$ python -q
>>> import numpy as np
>>> import numpy.linalg as la
>>> np.set_printoptions(suppress=True, linewidth=160)
>>> mat = np.load("a.npy")
>>> mat
array([[ 3.,  3.,  0.,  3.,  0.,  0.],
       [ 3.,  2.,  3.,  1.,  0.,  0.],
       [ 2.,  2.,  3.,  2.,  0.,  0.],
       [ 0.,  0.,  0.,  3.,  0.,  0.],
       [ 0.,  0.,  0.,  0.,  1., -3.],
       [ 0.,  0.,  0.,  0.,  3.,  2.]])
>>> x0 = np.array([7, 5, 3, 5, 6, -6])
>>> y = mat @ x0
>>> b, lr = np.zeros(6), 1 / la.norm(mat, 2) ** 2
>>> for i in range(12):
...     b -= lr * mat.T @ (mat @ b - y)
...     if i % 2 == 0: print(i, round(la.norm(mat @ b - y), 3))
... 
0 21.573
2 16.195
4 12.239
6 9.291
8 7.079
10 5.41
>>> b.round(3)
array([ 6.141,  5.45 ,  3.441,  5.161,  4.683, -5.091])
>>> np.round(la.cond(mat), 3)
np.float64(17.151)
>>> rng = np.random.default_rng(506733)
>>> idx = rng.permutation(6)
>>> print(idx)
[4 2 3 5 0 1]
>>> A2 = mat[idx][:, idx]
>>> print(np.diag(A2))
[1. 3. 3. 2. 3. 2.]
>>> np.allclose(A2, mat)
False
>>> x0 = np.array([1, -1, -2, 1, -2, 0])
>>> mat * x0
array([[ 3., -3., -0.,  3., -0.,  0.],
       [ 3., -2., -6.,  1., -0.,  0.],
       [ 2., -2., -6.,  2., -0.,  0.],
       [ 0., -0., -0.,  3., -0.,  0.],
       [ 0., -0., -0.,  0., -2., -0.],
       [ 0., -0., -0.,  0., -6.,  0.]])
>>> la.norm(mat @ x0) <= la.norm(mat, 2) * la.norm(x0) + 1e-9
np.True_
>>> mat @ (2 * x0)
array([  6.,  -8.,  -8.,   6.,  -4., -12.])
>>> (mat @ x0).argmax()
np.int64(0)
>>> A2 = np.array([[1, -2], [2, 2]])
>>> data = np.kron(np.eye(2, dtype=int), A2)
>>> data
array([[ 1, -2,  0,  0],
       [ 2,  2,  0,  0],
       [ 0,  0,  1, -2],
       [ 0,  0,  2,  2]])
>>> data @ data
array([[-3, -6,  0,  0],
       [ 6,  0,  0,  0],
       [ 0,  0, -3, -6],
       [ 0,  0,  6,  0]])
>>> np.flatnonzero(la.matrix_power((data != 0) + (data.T != 0) + np.eye(4), 4)[0])
array([0, 1])
>>> (data != 0).astype(int)
array([[1, 1, 0, 0],
       [1, 1, 0, 0],
       [0, 0, 1, 1],
       [0, 0, 1, 1]])
>>> x0 = np.array([-2, 2, 0, -1])
>>> y = data @ x0
>>> b, lr = np.zeros(4), 1 / la.norm(data, 2) ** 2
>>> for i in range(6):
...     b -= lr * data.T @ (data @ b - y)
...     if i % 2 == 0: print(i, round(la.norm(data @ b - y), 3))
... 
0 3.023
2 0.933
4 0.288
>>> round(la.cond(data), 3)
np.float64(1.5)
>>> print(b.round(3))
[-1.929  1.965 -0.012 -0.994]
>>> np.round(la.det(data), 3)
np.float64(36.0)
>>> data.inv()
Traceback (most recent call last):
  File "<python-input-35>", line 1, in <module>
    data.inv()
    ^^^^^^^^
AttributeError: 'numpy.ndarray' object has no attribute 'inv'
>>> np.allclose(data, data.T)
False
>>> np.trace(data)
np.int64(6)
>>> print((data + data.T) / 2)
[[1. 0. 0. 0.]
 [0. 2. 0. 0.]
 [0. 0. 1. 0.]
 [0. 0. 0. 2.]]
>>> (data - data.T) / 2
array([[ 0., -2.,  0.,  0.],
       [ 2.,  0.,  0.,  0.],
       [ 0.,  0.,  0., -2.],
       [ 0.,  0.,  2.,  0.]])
